$ ipython --no-banner

In [1]: import numpy as np

In [2]: np.set_printoptions(precision=2, suppress=True, linewidth=140, legacy="1.25")

In [3]: rd = lambda a: np.round(a, 2) + 0

In [4]: W0 = np.loadtxt("arr.csv", delimiter=",")

In [5]: W0
Out[5]: 
array([[ 25.,  28., -13.],
       [ 28.,  32., -12.],
       [-13., -12.,  17.]])

In [6]: # equal to its transpose

In [7]: rng = np.random.default_rng(1664)

In [8]: lab = rng.permutation(3)

In [9]: lab
Out[9]: array([1, 2, 0])

In [10]: other = W0[lab][:, lab]

In [11]: np.trace(other)
Out[11]: 74.0

In [12]: rd(np.sort(np.abs(np.linalg.eigvals(other))))
Out[12]: array([ 0. , 10.6, 63.4])

In [13]: rd(np.linalg.det(other)), rd(np.linalg.det(W0[lab]))
Out[13]: (0.0, 0.0)

In [14]: np.allclose(other, W0)
Out[14]: False

In [15]: W1 = np.array([[-3, 2, -2], [-1, -1, 2], [0, 3, -3]])

In [16]: c = np.array([0, 0, 3])

In [17]: act = np.maximum(W0 @ W1 + c, 0)

In [18]: (act > 0).astype(int)
Out[18]: 
array([[0, 0, 1],
       [0, 0, 1],
       [1, 1, 0]])

In [19]: rd((act > 0).mean(axis=0))
Out[19]: array([0.33, 0.33, 0.67])

In [20]: W2 = np.array([[-1, 1], [3, 0], [3, -1]])

In [21]: W1 @ W2
Out[21]: 
array([[ 3, -1],
       [ 4, -3],
       [ 0,  3]])

In [22]: blk = np.stack([W0, 4 * W0, W0[::-1]])

In [23]: rd(np.linalg.norm(blk, axis=(1, 2)))
Out[23]: array([ 64.28, 257.12,  64.28])

In [24]: np.linalg.matrix_rank(blk)
Out[24]: array([2, 2, 2])

In [25]: blk.sum(axis=0)
Out[25]: 
array([[112., 128., -48.],
       [168., 192., -72.],
       [-40., -32.,  72.]])

In [26]: blk.shape
Out[26]: (3, 3, 3)

In [27]: Uu, sv, VT = np.linalg.svd(W0)

In [28]: vecs = VT[:(sv > 1e-8).sum()]

In [29]: x0 = W0[1] + 5 * W0[2] + rng.integers(2) * np.eye(3)[1]

In [30]: x0
Out[30]: array([-37., -28.,  73.])

In [31]: np.linalg.matrix_rank(np.vstack([W0, x0]))
Out[31]: 2

In [32]: rd(vecs.T @ vecs)
Out[32]: 
array([[ 0.4 ,  0.48, -0.12],
       [ 0.48,  0.62,  0.1 ],
       [-0.12,  0.1 ,  0.98]])

In [33]: rd(np.linalg.norm(x0 - vecs.T @ vecs @ x0))
Out[33]: 0.0

In [34]: np.abs(np.diag(np.linalg.qr(W0)[1])) > 1e-9
Out[34]: array([ True,  True, False])

In [35]: rd(np.trace(np.linalg.pinv(W0) @ W0))
Out[35]: 2.0

In [36]: np.unique(W0.round(6), axis=0).shape
Out[36]: (3, 3)

In [37]: arr = np.load("test3.npy")

In [38]: arr
Out[38]: 
array([[ 1,  0,  0,  0,  0,  0],
       [ 0,  3,  0,  0,  0,  0],
       [-2, -1, -3,  0,  0,  0],
       [ 1,  2, -3, -2,  0,  0],
       [ 2,  1,  0,  3, -3,  0],
       [-1, -2,  0,  0,  0,  1]])

In [39]: # triangular: eigenvalues sit on the diagonal

In [40]: x0 = np.array([0, 0, 1, 2, -1, -1])

In [41]: rhs = arr @ x0

In [42]: c, lr = np.zeros(6), 1 / np.linalg.norm(arr, 2) ** 2

In [43]: for i in range(6):
    ...:     c -= lr * arr.T @ (arr @ c - rhs)
    ...:     if i % 2 == 0: print(i, round(np.linalg.norm(arr @ c - rhs), 2))
    ...: 
0 2.33
2 1.43
4 1.13

In [44]: rd(c)
Out[44]: array([ 0.26, -0.06,  1.01,  1.83, -1.04, -0.15])

In [45]: rd(np.sort(np.linalg.eigvals(arr)))
Out[45]: array([-3., -3., -2.,  1.,  1.,  3.])

In [46]: arr @ arr
Out[46]: 
array([[  1,   0,   0,   0,   0,   0],
       [  0,   9,   0,   0,   0,   0],
       [  4,   0,   9,   0,   0,   0],
       [  5,   5,  15,   4,   0,   0],
       [ -1,   6,  -9, -15,   9,   0],
       [ -2,  -8,   0,   0,   0,   1]])

In [47]: np.prod(np.diag(arr)), rd(np.linalg.det(arr))
Out[47]: (-54, -54.0)

In [48]: np.linalg.matrix_rank(arr - arr[0, 0] * np.eye(6))
Out[48]: 5

In [49]: x0 = np.array([2, 0, 2, 2, -2, 1])

In [50]: rhs = arr @ x0

In [51]: rhs
Out[51]: array([  2,   0, -10,  -8,  16,  -1])

In [52]: rd(np.linalg.solve(arr, rhs + arr[:, 4]))
Out[52]: array([ 2.,  0.,  2.,  2., -1.,  1.])

In [53]: rd(np.linalg.solve(arr.T, arr[5]))
Out[53]: array([0., 0., 0., 0., 0., 1.])

In [54]: rd(np.linalg.solve(arr, rhs))
Out[54]: array([ 2.,  0.,  2.,  2., -2.,  1.])

In [55]: np.linalg.solve(arr, rhs[:-1])
ValueError: solve1: Input operand 1 has a mismatch in its core dimension 0, with gufunc signature (m,m),(m)->(m) (size 5 is different from 6)


In [56]: F, _ = np.linalg.qr(np.array([[-0.5, -1.2, 2.2, -0.2, 0.9, -0.7, 0.7, -1.5, 0.4],
    ...:     [0.9, 0.0, -0.4, -0.2, 1.3, -1.0, -0.7, -0.4, -0.3],
    ...:     [0.7, -0.3, -0.5, 0.0, -1.7, 1.2, 0.8, -1.0, -1.0],
    ...:     [-0.8, 2.7, -0.8, 0.2, 1.0, 0.0, 0.9, 0.6, 0.2],
    ...:     [0.9, 2.2, 0.4, -0.4, -1.5, -1.3, 0.9, 0.7, -0.4],
    ...:     [-1.4, 0.2, 1.5, -0.2, 0.2, -0.2, -0.3, -1.1, 1.5],
    ...:     [-0.9, 2.1, 0.6, 0.1, -2.1, 0.7, 0.0, 0.3, -0.1],
    ...:     [-0.1, -0.8, -0.2, -0.8, 0.2, -0.2, 0.5, -0.6, 1.4],
    ...:     [-0.4, 1.2, -0.4, -0.5, -0.9, -0.7, -0.2, -0.6, 0.3]]))

In [57]: rd(F)
Out[57]: 
array([[-0.21, -0.32, -0.66,  0.04, -0.22, -0.16,  0.33,  0.27,  0.41],
       [ 0.37,  0.08, -0.07,  0.15, -0.49, -0.12, -0.68,  0.3 ,  0.17],
       [ 0.29,  0.  ,  0.05,  0.  ,  0.5 , -0.57,  0.09,  0.55, -0.17],
       [-0.33,  0.54,  0.31, -0.09, -0.48, -0.39,  0.31,  0.13,  0.  ],
       [ 0.37,  0.58, -0.56,  0.23,  0.02,  0.06,  0.19, -0.21, -0.27],
       [-0.57, -0.08, -0.26,  0.15, -0.03, -0.05, -0.33,  0.15, -0.66],
       [-0.37,  0.4 , -0.18, -0.11,  0.45, -0.18, -0.41, -0.18,  0.47],
       [-0.04, -0.19,  0.17,  0.78,  0.01, -0.4 ,  0.03, -0.39,  0.09],
       [-0.16,  0.24,  0.16,  0.51,  0.16,  0.53,  0.1 ,  0.52,  0.19]])

In [58]: # columns are unit length and at right angles

In [59]: np.trace(arr)
Out[59]: -3

In [60]: rd(np.abs(np.linalg.eigvals(arr)).max())
Out[60]: 3.0

In [61]: (arr - arr.T) / 2
Out[61]: 
array([[ 0. ,  0. ,  1. , -0.5, -1. ,  0.5],
       [ 0. ,  0. ,  0.5, -1. , -0.5,  1. ],
       [-1. , -0.5,  0. ,  1.5,  0. ,  0. ],
       [ 0.5,  1. , -1.5,  0. , -1.5,  0. ],
       [ 1. ,  0.5,  0. ,  1.5,  0. ,  0. ],
       [-0.5, -1. ,  0. ,  0. ,  0. ,  0. ]])

In [62]: arr @ arr
Out[62]: 
array([[  1,   0,   0,   0,   0,   0],
       [  0,   9,   0,   0,   0,   0],
       [  4,   0,   9,   0,   0,   0],
       [  5,   5,  15,   4,   0,   0],
       [ -1,   6,  -9, -15,   9,   0],
       [ -2,  -8,   0,   0,   0,   1]])

In [63]: np.allclose(arr, arr.T)
Out[63]: False

In [64]: rd(np.sort(np.abs(np.linalg.eigvals(arr))))
Out[64]: array([1., 1., 2., 3., 3., 3.])

In [65]: arr.inv()
AttributeError: 'numpy.ndarray' object has no attribute 'inv'
